% python3 -q
>>> import numpy as np
>>> import numpy.linalg as la
>>> np.set_printoptions(suppress=True, linewidth=140)
>>> rnd = lambda a: np.round(a, 3) + 0
>>> O, _ = la.qr(np.array([[-0.3, -0.2, -0.2, -1.3, -0.4, -2.2, -0.8, 0.8],
...     [-0.4, -0.6, 2.5, 0.0, 0.0, -0.2, 0.8, 0.0],
...     [-1.2, -0.9, -1.0, 0.1, 0.3, 2.0, 1.5, -0.5],
...     [0.5, -1.1, 1.2, -1.1, -0.4, 0.9, 0.8, -0.8],
...     [-1.4, 1.7, 1.0, 0.1, -1.9, 1.4, 2.4, -0.3],
...     [-2.1, -0.2, 2.3, 1.3, -0.5, 0.9, 0.3, 0.4],
...     [-0.8, 0.3, -0.1, -0.4, 1.3, 0.2, -0.3, -1.0],
...     [0.6, 1.5, -0.7, -0.8, 0.0, -0.9, 0.1, -1.5]]))
>>> E = 4 * O
>>> rnd(E)
array([[-0.393, -0.311, -0.52 , -2.719, -0.73 ,  2.742,  0.11 , -0.146],
       [-0.524, -0.896,  2.469, -0.467,  1.033,  0.193, -2.718, -0.342],
       [-1.573, -1.388, -2.345, -0.534, -0.455, -1.358, -1.671,  0.985],
       [ 0.655, -1.553,  1.446, -1.945, -0.832, -1.983,  1.493,  0.66 ],
       [-1.835,  2.354,  0.67 , -0.737, -1.772, -1.128, -0.28 , -1.268],
       [-2.753, -0.442,  1.1  ,  0.993,  0.214,  0.844,  1.419,  1.806],
       [-1.049,  0.375, -0.617, -1.281,  3.098, -0.777,  1.015, -1.228],
       [ 0.787,  2.211,  0.081, -1.072,  0.85 , -0.28 , -0.677,  2.842]])
>>> def softmax(z):
...     e = np.exp(z - z.max(axis=-1, keepdims=True))
...     return e / e.sum(axis=-1, keepdims=True)
... 
>>> print(rnd(softmax(10 * E[1])))
[0. 0. 1. 0. 0. 0. 0. 0.]
>>> att = E @ E.T / np.sqrt(8)
>>> softmax(att).round(6).argmax(axis=1)
array([0, 1, 2, 3, 4, 5, 6, 7])
>>> x = np.array([1, 1, 1, 2, 3, 0, 1, 2])
>>> rnd(E @ np.ones(8))
array([-1.967, -1.253, -8.339, -2.058, -3.996,  3.179, -0.465,  4.742])
>>> rnd(E @ x)
array([-9.034, -0.19 , -7.44 , -3.023, -8.417,  5.561,  3.998,  8.491])
>>> rnd((E * x).sum(axis=1))
array([-9.034, -0.19 , -7.44 , -3.023, -8.417,  5.561,  3.998,  8.491])
>>> M2 = np.array([[3, 1, 2],
...     [1, 1, 1],
...     [2, 0, 3],
...     [3, 2, 1],
...     [3, 1, 0],
...     [2, 3, 1],
...     [1, 1, 3],
...     [1, 1, 3]])
>>> print(la.matrix_rank(np.vstack([E, M2.T])))
8
>>> rnd(np.einsum("ij->j", E))
array([-6.686,  0.35 ,  2.284, -7.763,  1.405, -1.748, -1.309,  3.309])
>>> la.matrix_rank(E @ M2)
np.int64(3)
>>> O, vecs = la.qr(E[:, :7])[0], la.qr(E[:, 7:])[0]
>>> sv = la.svd(O.T @ vecs, compute_uv=False)
>>> rnd(np.degrees(np.arccos(sv.clip(0, 1))))
array([90.])
>>> F = np.load("layer18.npy")
>>> rnd(F)
array([[ 17.766,  -8.138,  56.245,  -5.523],
       [ 14.061,  -8.071,  50.499,  -5.88 ],
       [  9.908,  -7.902,  43.743,  -6.189],
       [  7.54 ,  -7.747,  39.686,  -6.309],
       [ -2.129,  -6.084,  19.569,  -5.817],
       [ -2.713,  -5.838,  17.844,  -5.649],
       [ -3.095,  -5.647,  16.612,  -5.511],
       [ -3.151,  -5.616,  16.42 ,  -5.488],
       [ -4.383,  -4.473,  10.574,  -4.546],
       [ -4.429,  -3.394,   6.657,  -3.537],
       [ -3.956,  -2.592,   4.449,  -2.736],
       [  0.247,   0.094,  -0.155,   0.09 ],
       [  0.491,   0.066,  -0.876,  -0.067],
       [  0.188,  -0.105,  -1.137,  -0.319],
       [ -0.223,  -0.311,  -1.4  ,  -0.611],
       [ -2.292,  -1.231,  -2.457,  -1.881],
       [-10.337,  -4.384,  -6.215,  -6.164],
       [-12.72 ,  -5.265,  -7.342,  -7.359],
       [-13.596,  -5.585,  -7.759,  -7.794],
       [-14.88 ,  -6.051,  -8.373,  -8.427],
       [-46.431, -16.836, -24.265, -23.139]])
>>> # null space of dimension 1
>>> gram = np.cov(F, rowvar=False)
>>> gram.shape
(4, 4)
>>> rnd(np.polyfit(F[:, 0], F[:, 3], 1))
array([ 0.267, -4.433])
>>> rnd(F.std(axis=0))
array([12.591,  3.782, 20.809,  4.715])
>>> np.argwhere(np.triu(np.abs(np.corrcoef(F.T)) > 0.8, 1))
array([[0, 2],
       [1, 3]])
>>> rnd(np.median(F, axis=0))
array([-2.713, -5.585,  4.449, -5.523])
>>> rnd(np.corrcoef(F[:, 0], F[:, 3])[0, 1])
np.float64(0.712)
